>>> import numpy as np
>>> np.set_printoptions(precision=3, suppress=True, linewidth=140)
>>> E = np.loadtxt("w.csv", delimiter=",")
>>> E
array([[-0.69 ,  8.729,  1.914,  9.489,  2.419,  0.733],
       [-0.763,  9.511,  1.944,  9.476,  1.876, -0.083],
       [-0.241,  8.207,  0.922,  9.639,  3.395,  0.89 ],
       [ 1.896,  8.128, -0.65 ,  8.936,  3.742,  0.399],
       [-0.733,  8.818,  1.325,  9.141,  3.19 ,  1.333],
       [-0.799,  8.373, -1.824,  9.734,  1.467, -1.61 ],
       [ 0.65 ,  8.198,  0.643,  9.013,  4.023,  0.278],
       [-1.396,  9.861, -0.863,  7.61 ,  2.124, -0.503],
       [ 0.269,  9.94 ,  0.594,  7.988,  2.334, -1.331],
       [ 0.598,  8.859, -1.864,  9.898,  4.089,  0.195],
       [ 1.624,  8.091, -1.074, 10.128,  4.637, -2.401],
       [-1.189,  7.516, -1.25 ,  9.499,  1.817, -0.427],
       [ 1.513,  9.496, -1.396,  8.934,  2.093,  0.742],
       [-1.282, 10.081, -0.111,  9.542,  3.809,  0.326],
       [-1.907,  8.964,  0.114,  9.748,  1.542, -0.572],
       [ 1.993,  9.152, -0.305,  6.694,  1.659,  1.867],
       [-1.247,  8.073, -1.802,  7.917,  4.125, -0.42 ],
       [ 0.869,  8.885,  0.06 ,  8.618,  2.208,  0.476]])
>>> x0 = np.array([0, 1, 2, 0, 1, -1])
>>> target = E @ x0
>>> print(np.round(np.linalg.solve(E.T @ E, E.T @ target), 3) + 0)
[ 0.  1.  2.  0.  1. -1.]
>>> np.round(np.linalg.lstsq(E, target)[0], 3) + 0
array([ 0.,  1.,  2.,  0.,  1., -1.])
>>> rng = np.random.default_rng(19)
>>> target = target + 0.05 * rng.normal(size=18)
>>> target
array([14.224, 15.408, 12.577, 10.14 , 13.359,  7.729, 13.259, 10.734, 14.825,  9.047, 12.943,  7.286,  8.072, 13.31 , 11.406,  8.374,
        8.955, 10.688])
>>> b, *_ = np.linalg.lstsq(E, target)
>>> [round(float(np.linalg.norm(np.linalg.solve(E.T @ E + lam * np.eye(6), E.T @ target))), 2) for lam in (0, 1, 10, 100)]
[2.65, 2.47, 1.68, 0.92]
>>> np.round(E.T @ (target - E @ b), 3) + 0
array([0., 0., 0., 0., 0., 0.])
>>> b
array([ 0.001,  0.999,  2.011,  0.005,  0.988, -0.992])
>>> b.round()
array([ 0.,  1.,  2.,  0.,  1., -1.])
>>> f, v = E[11], E[2]
>>> round(f @ v, 3)
np.float64(158.167)
>>> p = (f @ v) / (f @ f) * f
>>> round(np.linalg.norm(f + v) ** 2 + np.linalg.norm(f - v) ** 2, 3)
np.float64(653.346)
>>> p
array([-1.228,  7.761, -1.291,  9.808,  1.876, -0.441])
>>> round((v - p) @ f, 3)
np.float64(-0.0)
>>> X = np.load("test6.npy")
>>> print(X)
[[  0.023  -5.367  -9.799   1.629   3.533  -4.928  -2.75 ]
 [  0.185  -7.051  -8.847   1.282   2.558  -0.708  -2.482]
 [  0.464  -6.436  -9.22   -1.69    3.426  -4.278  -2.143]
 [ -2.027  -5.224  -9.073   0.899   3.491  -3.398  -4.082]
 [ -0.144  -5.227  -9.439   0.07    2.384  -2.256  -3.993]
 [  0.413  -8.426  -8.2     0.748   2.773  -3.589  -2.301]
 [  0.418  -5.254  -8.275  -0.32    0.902  -2.598  -3.447]
 [  1.868  -5.019  -9.898  -1.866   2.795  -2.367  -3.841]
 [  0.522  -4.949  -8.154   0.507   1.996  -3.203  -0.42 ]
 [ -0.084  -5.748 -10.277  -1.32    2.296  -2.223  -3.483]
 [  1.142  -6.049  -8.722   2.169   3.505  -2.32   -2.899]
 [  0.989  -6.164  -8.069  -1.003   3.248  -2.056  -1.757]
 [ -0.465  -6.54   -9.874   0.651   2.379  -3.046  -2.458]
 [ -0.537  -5.204  -8.047  -1.126   4.945  -1.927  -2.714]
 [ -0.068  -6.995  -8.879   0.106   4.348  -4.062  -2.37 ]
 [ -0.8    -5.616  -9.045  -0.533   3.719  -2.365  -1.852]
 [  1.315  -5.259  -9.261   2.018   2.296  -2.053  -4.733]
 [  1.39   -4.7   -11.202   0.476   2.98   -2.703  -3.26 ]
 [  0.006  -4.513  -8.907   1.547   2.687  -3.333  -1.925]
 [ -0.189  -6.155  -8.297   0.123   2.619  -3.574  -2.399]
 [ -0.884  -5.788  -8.904  -0.151   1.637  -2.96   -3.178]
 [  0.407  -5.86   -7.988   0.007   2.942  -2.596  -3.103]
 [ -0.308  -7.166  -7.245   1.029   2.577  -2.618  -4.968]
 [  0.027  -5.244  -8.647   0.874   2.833  -3.838  -2.829]
 [ -0.268  -6.698  -7.083  -0.644   2.426  -3.182  -3.962]
 [ -0.812  -5.715  -9.805   0.739   2.644  -2.711  -2.521]
 [ -0.072  -5.171  -7.041  -1.118   3.58   -1.978  -3.715]
 [ -1.007  -6.271 -10.286   0.645   3.001  -3.126  -2.137]
 [ -1.335  -6.49   -8.549   1.676   0.644  -1.507  -1.88 ]
 [ -0.74   -6.493 -10.349  -0.365   1.808  -1.731  -3.242]
 [ -0.744  -4.373  -9.456   0.749   4.845  -1.472  -3.757]
 [ -0.151  -6.653  -9.886   2.378   1.886  -2.761  -2.64 ]
 [  1.409  -6.93   -9.107  -0.25    3.682  -3.707  -2.775]
 [  1.154  -5.587 -10.238   0.188   1.996  -4.005  -0.943]
 [  0.711  -6.377  -7.136  -0.226   4.082  -3.785  -2.355]]
>>> left, sv, Vt = np.linalg.svd(X)
>>> np.argmax(sv[:-1] / (sv[1:] + 1e-6)) + 1
np.int64(1)
>>> Y = left[:, :1] @ np.diag(sv[:1]) @ Vt[:1]
>>> np.round(np.abs(X - Y).max(), 3)
np.float64(2.304)
>>> np.linalg.matrix_rank(Y)
np.int64(1)
>>> np.linalg.matrix_rank(X, rtol=0.05)
np.int64(7)
>>> round(float(np.linalg.norm(X - Y) / np.linalg.norm(X)), 3)
0.195
>>> round(np.linalg.norm(X - Y, 2), 3), round(float(sv[1]), 3)
(np.float64(6.887), 6.887)
>>> Y = np.c_[X[:, :5] @ np.array([[3, 2, 3, 3, 0],
...     [0, 0, 2, 3, 1],
...     [3, 3, 2, 3, 0],
...     [2, 1, 3, 1, 0],
...     [1, 2, 0, 3, 1]]), np.array([3, 3, 5, 5, 1, 1, 5, 3, 1, 4, 3, 2, 4, 4, 3, 3, 0, 5, 0, 4, 2, 4, 2, 3, 2, 4, 0, 1, 5, 0, 2, 4, 3, 4, 0])]
>>> Y
array([[-22.537, -20.656, -25.376, -33.201,  -1.834,   3.   ],
       [-20.864, -19.773, -27.395, -38.183,  -4.493,   3.   ],
       [-26.222, -21.57 , -34.99 , -36.988,  -3.01 ,   5.   ],
       [-28.011, -23.392, -31.978, -37.6  ,  -1.733,   5.   ],
       [-26.225, -23.767, -29.554, -37.208,  -2.843,   1.   ],
       [-19.092, -17.48 , -29.769, -39.572,  -5.653,   1.   ],
       [-23.309, -22.505, -26.764, -36.947,  -4.352,   5.   ],
       [-25.027, -22.234, -29.828, -32.628,  -2.224,   3.   ],
       [-19.886, -18.919, -23.119, -31.248,  -2.953,   1.   ],
       [-31.427, -27.727, -36.262, -42.759,  -3.452,   4.   ],
       [-14.897, -14.703, -19.609, -28.203,  -2.544,   3.   ],
       [-19.998, -16.736, -28.508, -30.991,  -2.916,   2.   ],
       [-27.336, -25.143, -32.27 , -42.849,  -4.161,   4.   ],
       [-23.059, -16.451, -31.491, -27.655,  -0.259,   4.   ],
       [-22.281, -17.971, -31.634, -34.676,  -2.647,   3.   ],
       [-26.882, -21.83 , -33.321, -35.759,  -1.897,   3.   ],
       [-17.506, -18.543, -19.041, -30.709,  -2.963,   0.   ],
       [-25.504, -24.39 , -26.206, -34.12 ,  -1.72 ,   5.   ],
       [-20.922, -19.788, -22.181, -30.634,  -1.826,   0.   ],
       [-22.593, -19.908, -29.102, -35.943,  -3.536,   4.   ],
       [-28.029, -25.357, -32.489, -41.968,  -4.151,   2.   ],
       [-19.787, -17.259, -26.454, -31.49 ,  -2.918,   4.   ],
       [-18.024, -16.168, -26.659, -35.397,  -4.589,   2.   ],
       [-21.279, -19.347, -25.079, -32.219,  -2.411,   3.   ],
       [-20.915, -17.577, -30.298, -35.513,  -4.272,   2.   ],
       [-27.729, -25.012, -31.259, -40.325,  -3.071,   4.   ],
       [-19.995, -15.225, -27.994, -27.23 ,  -1.591,   0.   ],
       [-29.588, -26.225, -34.2  , -43.044,  -3.27 ,   1.   ],
       [-25.656, -25.353, -29.055, -45.514,  -5.846,   5.   ],
       [-32.189, -29.276, -36.999, -47.687,  -4.685,   0.   ],
       [-24.257, -19.417, -27.643, -28.435,   0.472,   2.   ],
       [-23.469, -23.81 , -26.397, -42.034,  -4.767,   4.   ],
       [-19.912, -17.389, -28.597, -33.088,  -3.248,   3.   ],
       [-24.88 , -24.226, -27.624, -37.837,  -3.591,   4.   ],
       [-15.645, -12.048, -25.571, -26.386,  -2.295,   0.   ]])
>>> np.round(np.linalg.lstsq(X, Y[:, 0])[0], 3) + 0
array([3., 0., 3., 2., 1., 0., 0.])
>>> x0 = np.array([1, 0, 2, 1, 1, -2, 1])
>>> target = X @ x0
>>> np.round(np.linalg.lstsq(X, target)[0], 3) + 0
array([ 1.,  0.,  2.,  1.,  1., -2.,  1.])
>>> print(np.round(np.linalg.pinv(X) @ X, 3) + 0)
[[1. 0. 0. 0. 0. 0. 0.]
 [0. 1. 0. 0. 0. 0. 0.]
 [0. 0. 1. 0. 0. 0. 0.]
 [0. 0. 0. 1. 0. 0. 0.]
 [0. 0. 0. 0. 1. 0. 0.]
 [0. 0. 0. 0. 0. 1. 0.]
 [0. 0. 0. 0. 0. 0. 1.]]
>>> np.round(np.linalg.solve(X.T @ X, X.T @ target), 3) + 0
array([ 1.,  0.,  2.,  1.,  1., -2.,  1.])
>>> target = target + 0.05 * rng.normal(size=35)
>>> target
array([ -7.291, -14.719,  -9.863, -13.008, -16.044,  -7.632, -13.82 , -16.115,  -7.375, -18.741,  -8.977, -10.564, -13.518, -11.736,
        -7.602, -12.885, -13.528, -15.438,  -8.894,  -9.319, -14.525, -10.516, -10.922,  -8.653, -10.323, -14.083, -11.455, -13.798,
       -14.988, -19.698, -14.806, -12.724,  -8.721, -10.188,  -4.462])
>>> b, *_ = np.linalg.lstsq(X, target)
>>> print([round(float(np.linalg.norm(np.linalg.solve(X.T @ X + lam * np.eye(7), X.T @ target))), 2) for lam in (0, 1, 10, 100)])
[3.46, 3.37, 2.74, 1.31]
>>> round(np.linalg.norm(target - X @ b), 3)
np.float64(0.251)
>>> np.round(X.T @ (target - X @ b), 3) + 0
array([0., 0., 0., 0., 0., 0., 0.])
>>> b
array([ 0.983,  0.005,  2.001,  1.008,  1.005, -1.995,  0.99 ])
>>> b.round()
array([ 1.,  0.,  2.,  1.,  1., -2.,  1.])
>>> ang = np.radians(180)
>>> Rm = np.eye(7)
>>> Rm[1, 1] = Rm[4, 4] = np.cos(ang)
>>> Rm[1, 4], Rm[4, 1] = -np.sin(ang), np.sin(ang)
>>> Rm.round(3) + 0
array([[ 1.,  0.,  0.,  0.,  0.,  0.,  0.],
       [ 0., -1.,  0.,  0.,  0.,  0.,  0.],
       [ 0.,  0.,  1.,  0.,  0.,  0.,  0.],
       [ 0.,  0.,  0.,  1.,  0.,  0.,  0.],
       [ 0.,  0.,  0.,  0., -1.,  0.,  0.],
       [ 0.,  0.,  0.,  0.,  0.,  1.,  0.],
       [ 0.,  0.,  0.,  0.,  0.,  0.,  1.]])
>>> Y = X @ Rm.T
>>> print(np.abs(Y - X).max(axis=0))
[ 0.    16.852  0.     0.     9.89   0.     0.   ]
>>> round(np.linalg.det(Rm), 3), np.trace(Rm)
(np.float64(1.0), np.float64(3.0))
>>> data = np.array([[-2, 0, 9, 1, 1, 8, 3, -7, 2, 7],
...     [9, 0, -5, -6, 2, 0, 1, -3, -1, -3],
...     [-6, 9, -8, 1, 8, 6, 3, -2, -4, 7],
...     [-8, 3, -6, -1, 7, -9, -7, 4, -4, 2],
...     [7, 5, -9, -4, 2, 5, -1, 1, 8, -2],
...     [6, 5, 0, -1, 2, 3, 6, -8, -7, 7],
...     [-8, 6, -5, 9, 7, 5, -6, 7, 8, 9],
...     [9, -9, 1, 8, 4, 7, 8, -6, -7, 6]])
>>> data[-1] = data[0] + 5 * data[1]
>>> print(data)
[[ -2   0   9   1   1   8   3  -7   2   7]
 [  9   0  -5  -6   2   0   1  -3  -1  -3]
 [ -6   9  -8   1   8   6   3  -2  -4   7]
 [ -8   3  -6  -1   7  -9  -7   4  -4   2]
 [  7   5  -9  -4   2   5  -1   1   8  -2]
 [  6   5   0  -1   2   3   6  -8  -7   7]
 [ -8   6  -5   9   7   5  -6   7   8   9]
 [ 43   0 -16 -29  11   8   8 -22  -3  -8]]
>>> Xc = (E - E.mean(axis=0)) / E.std(axis=0)
>>> print(np.argwhere(np.abs(Xc) > 2))
[[10  5]
 [15  3]]
>>> b = np.linalg.lstsq(np.delete(Xc, 4, axis=1), Xc[:, 4])[0]
>>> b
array([ 0.273, -0.163, -0.068,  0.252, -0.005])
>>> np.abs(b).argmax()
np.int64(0)
>>> round(float(1 - np.var(Xc[:, 4] - np.delete(Xc, 4, axis=1) @ b)), 3)
0.186
>>> F = np.load("block13.npy")
>>> F
array([[-13.865, -17.701,  20.187,  12.602,   1.536,   3.956,  30.984, -11.761, -17.651],
       [ 14.969,  -0.319,   1.498, -10.707,   6.39 ,  -2.44 ,  -5.69 ,   3.746,  -0.119],
       [  9.099,  -4.002,   3.973, -10.49 ,   4.14 ,  -4.581,   0.371,   4.402,  -3.29 ],
       [  7.929,  17.762, -13.624, -11.216,  -6.638, -12.885, -19.103,  19.365,   8.292],
       [  1.253,   0.275,   0.884,   0.635,   0.804,   0.2  ,   0.569,  -0.272,  -0.844],
       [ 17.853,   5.783,  -4.218, -16.225,   3.892,  -7.504, -13.748,  11.123,   3.749],
       [-11.078,   1.27 , -16.396,  -2.424,  -6.602,   4.526, -14.992,  -1.831,  15.359],
       [-19.77 , -10.275,  -0.579,  10.881,  -3.84 ,  10.302,   8.102, -13.567,   2.231],
       [ -9.013, -27.561,  12.086,  -6.279,   5.066,   5.809,  17.427, -12.357,  -7.037],
       [ 19.703,  22.353, -17.755, -17.548,  -2.375, -12.574, -30.132,  21.433,  13.272],
       [-23.082, -25.886,   1.345,  -2.781,  -2.49 ,   9.059,  11.009, -14.479,   2.197],
       [-13.09 , -25.925,  12.413,   5.8  ,   5.776,  13.858,  19.572, -21.28 ,  -6.209],
       [-11.866, -27.941,  23.253,  11.364,   7.974,  12.128,  32.793, -22.103, -16.866],
       [ 15.307,   6.566,   0.143,  -3.826,   5.5  ,  -1.36 ,  -7.034,   3.403,   0.575],
       [ 19.996,  30.576, -14.464,  -7.738,  -3.873, -14.161, -25.435,  23.19 ,   8.28 ],
       [-16.806, -17.211,  13.681,   7.818,  -1.506,   2.572,  24.414,  -9.181, -12.052],
       [  3.862,  -7.469,   1.148,  -4.246,   5.308,   5.237,  -1.396,  -6.075,   1.924],
       [ -9.842,   3.293,   8.051,  17.643,  -3.752,   0.51 ,  15.346,  -3.2  ,  -9.456],
       [ 15.073,  10.398,   4.055,  -2.637,   2.917,  -8.114,  -1.348,  10.102,  -5.701],
       [ -2.464,  -4.73 ,  -1.178,   0.169,   1.32 ,   4.787,  -0.63 ,  -5.575,   2.812],
       [  5.897,  -9.877,   7.161, -12.427,   3.836,  -5.321,   5.353,   3.807,  -5.919],
       [  5.636,  -5.983,  18.619,   3.523,   5.423,  -4.212,  20.224,   0.002, -17.373],
       [ 10.71 ,  12.517, -10.76 , -15.697,  -3.596, -12.495, -17.45 ,  18.053,   6.834],
       [-10.576, -11.889,  -6.504,  -4.547,  -1.168,   7.542,  -4.002,  -8.792,   8.761],
       [  3.019,  -8.953,  10.072,  -3.883,   4.106,  -2.04 ,  10.522,  -0.724,  -8.59 ],
       [-12.814, -12.555,  -1.589,  -4.405,  -3.112,   2.108,   3.522,  -4.135,   2.437],
       [  5.987,  -2.522,  19.623,   7.962,   5.279,  -3.823,  21.44 ,  -0.166, -18.756],
       [-11.126, -29.101,  16.906,   1.345,   6.534,   9.409,  24.161, -17.689, -10.921],
       [-13.117,  -0.777,   5.37 ,  18.643,  -2.733,   6.487,  13.085,  -9.531,  -5.147],
       [ 24.326,  23.304,   2.948,   2.578,   4.215,  -9.534,  -6.482,  13.768,  -5.775],
       [-15.353, -37.501,   6.631, -11.546,   5.36 ,  12.265,  12.671, -19.443,   0.58 ],
       [  3.429, -15.93 ,  14.288,  -2.962,   7.937,   2.497,  14.902,  -7.12 , -10.289],
       [ -5.661,  -8.039,  -2.381,  -2.436,   0.049,   4.64 ,  -0.858,  -5.642,   3.979]])
>>> x0 = np.array([2, -4, -5, 1, -1, 7, 2, -3, 7])
>>> target = F @ x0
>>> np.round(np.linalg.pinv(F) @ F, 3) + 0
array([[1., 0., 0., 0., 0., 0., 0., 0., 0.],
       [0., 1., 0., 0., 0., 0., 0., 0., 0.],
       [0., 0., 1., 0., 0., 0., 0., 0., 0.],
       [0., 0., 0., 1., 0., 0., 0., 0., 0.],
       [0., 0., 0., 0., 1., 0., 0., 0., 0.],
       [0., 0., 0., 0., 0., 1., 0., 0., 0.],
       [0., 0., 0., 0., 0., 0., 1., 0., 0.],
       [0., 0., 0., 0., 0., 0., 0., 1., 0.],
       [0., 0., 0., 0., 0., 0., 0., 0., 1.]])
>>> np.linalg.solve(F.T @ F, F.T @ target)
array([ 2., -4., -5.,  1., -1.,  7.,  2., -3.,  7.])
>>> target = target + 0.1 * rng.normal(size=33)
>>> target
array([ -45.412,  -33.917,  -67.807, -119.981,   -5.71 ,  -73.65 ,  173.548,  163.849,   83.882,  -96.026,  194.657,  171.961,   73.762,
        -35.368, -175.403,  -14.021,   87.794,  -73.946, -166.875,   87.325,  -79.936, -170.304, -115.539,  188.025,  -67.832,   82.589,
       -187.867,   95.329,   35.435, -222.258,  242.757,  -15.361,  105.829])
>>> b, *_ = np.linalg.lstsq(F, target)
>>> round(float(np.linalg.norm(target - F @ b)), 3)
0.494
>>> b.round()
array([ 2., -4., -4.,  1., -1.,  7.,  2., -3.,  7.])
>>> [round(float(np.linalg.norm(np.linalg.solve(F.T @ F + lam * np.eye(9), F.T @ target))), 2) for lam in (0, 1, 10, 100)]
[12.5, 9.57, 9.52, 9.12]
